>>> import numpy as np
>>> np.set_printoptions(precision=3, suppress=True, linewidth=200)
>>> arr = np.load("layer1.npy")
>>> print(arr)
[[-2  1  3  0 -2  2  0  0 -3  3]
 [-2 -2 -3  1  1 -1  2  0 -3 -1]
 [ 3  1 -1  1  3 -3  0 -3 -1 -1]
 [ 2  2 -1  2 -1  1 -1 -2 -2  2]
 [ 2 -3  1  2  0  0  2 -2 -1 -1]
 [ 3  2  1  3  3  2  0  2  2  0]
 [-1 -2 -1  2  2 -3  1 -1  0  0]
 [ 2  0  1 -2  3  3  3 -2  1 -3]
 [-2 -1 -1  3  3  1  0 -2 -1  2]
 [-2  2  2  2 -2 -3  2  0  1 -2]]
>>> x0 = np.array([2, 2, -2, -2, 2, 2, -2, -1, 0, 2])
>>> target = arr @ x0
>>> b, lr = np.zeros(10), 1 / np.linalg.norm(arr, 2) ** 2
>>> for i in range(8):
...     b -= lr * arr.T @ (arr @ b - target)
...     if i % 2 == 0: print(i, round(np.linalg.norm(arr @ b - target), 3))
... 
0 17.546
2 7.242
4 4.0
6 2.537
>>> np.round(np.linalg.cond(arr), 3)
np.float64(16.291)
>>> b
array([ 2.117,  1.643, -1.732, -1.687,  1.91 ,  2.098, -2.387, -0.773, -0.243,  1.581])
>>> np.allclose(arr @ arr.T, arr.T @ arr)
False
>>> (arr - arr.T) / 2
array([[ 0. ,  1.5,  0. , -1. , -2. , -0.5,  0.5, -1. , -0.5,  2.5],
       [-1.5,  0. , -2. , -0.5,  2. , -1.5,  2. ,  0. , -1. , -1.5],
       [ 0. ,  2. ,  0. ,  1. ,  1. , -2. ,  0.5, -2. ,  0. , -1.5],
       [ 1. ,  0.5, -1. ,  0. , -1.5, -1. , -1.5,  0. , -2.5,  0. ],
       [ 2. , -2. , -1. ,  1.5,  0. , -1.5,  0. , -2.5, -2. ,  0.5],
       [ 0.5,  1.5,  2. ,  1. ,  1.5,  0. ,  1.5, -0.5,  0.5,  1.5],
       [-0.5, -2. , -0.5,  1.5,  0. , -1.5,  0. , -2. ,  0. , -1. ],
       [ 1. ,  0. ,  2. ,  0. ,  2.5,  0.5,  2. ,  0. ,  1.5, -1.5],
       [ 0.5,  1. ,  0. ,  2.5,  2. , -0.5,  0. , -1.5,  0. ,  0.5],
       [-2.5,  1.5,  1.5,  0. , -0.5, -1.5,  1. ,  1.5, -0.5,  0. ]])
>>> np.linalg.matrix_power(arr, 3)
array([[ -99, -139,  -83,  -41,   13,   51,   22,  -89, -172,   74],
       [ -44,   27,   25,  -48,   54,   59,  -21,   12,   29,   27],
       [   8,  159,   26, -123, -118, -101,  -63,  102,  141,  -77],
       [  -5,   73,  -62,  -64,   16,  -31,   27,   15,   17,  -83],
       [ -49,   95,   23,   -3,  -87,  -43,    6,    7,  -42,  -10],
       [  91,   62,   42,  140,  -94,  -72,  -27,   13,  -53,   63],
       [ -56,   66,    7,  -47,  -87,  -41,  -70,   49,   27,   35],
       [  88,   55,  102,   64,  -91,    8,    8,  -66,  -10,   20],
       [ -45,   63,  -20,    1,  -48,   24,  -44,  -37,  -92,   93],
       [ -91,  -58,   50,  -73, -229,    0,  -40,   96,   25,   30]])
>>> np.allclose(arr, arr.T)
False
>>> round(np.abs(np.linalg.eigvals(arr)).max(), 3)
np.float64(6.067)
>>> (arr + arr.T) / 2
array([[-2. , -0.5,  3. ,  1. ,  0. ,  2.5, -0.5,  1. , -2.5,  0.5],
       [-0.5, -2. , -1. ,  1.5, -1. ,  0.5,  0. ,  0. , -2. ,  0.5],
       [ 3. , -1. , -1. ,  0. ,  2. , -1. , -0.5, -1. , -1. ,  0.5],
       [ 1. ,  1.5,  0. ,  2. ,  0.5,  2. ,  0.5, -2. ,  0.5,  2. ],
       [ 0. , -1. ,  2. ,  0.5,  0. ,  1.5,  2. ,  0.5,  1. , -1.5],
       [ 2.5,  0.5, -1. ,  2. ,  1.5,  2. , -1.5,  2.5,  1.5, -1.5],
       [-0.5,  0. , -0.5,  0.5,  2. , -1.5,  1. ,  1. ,  0. ,  1. ],
       [ 1. ,  0. , -1. , -2. ,  0.5,  2.5,  1. , -2. , -0.5, -1.5],
       [-2.5, -2. , -1. ,  0.5,  1. ,  1.5,  0. , -0.5, -1. ,  1.5],
       [ 0.5,  0.5,  0.5,  2. , -1.5, -1.5,  1. , -1.5,  1.5, -2. ]])
>>> arr @ arr
array([[ 13,  18,  -3,   3,   5, -22,   4,   5,  12, -20],
       [  6,  -7,   1, -11, -14,   0,  -3,   7,  12,  -4],
       [-14, -14,   2,   0, -28,  -4,  -4,  -3, -25,  17],
       [ -9,  14,   4,   6, -22,  -2,  -3,  12, -10,   8],
       [  7,   8,   7,   5,  -9,  -4, -14,  -3,  -4,  18],
       [ 11,  -1,   4,  23,  14,  16,  13, -19, -21,   7],
       [ -1,  -8,  -1,   0, -15,  -7,  -4, -10,  -3,   5],
       [  7, -17,   1,  19,  19,   0,  -1,   0,  -6,  12],
       [ 12,   3,   2,  18, -13,  -8,  -1,  -1,   4,  -1],
       [ -3,  -9, -28,  -2,  12, -15,  -4, -16, -13,   2]])
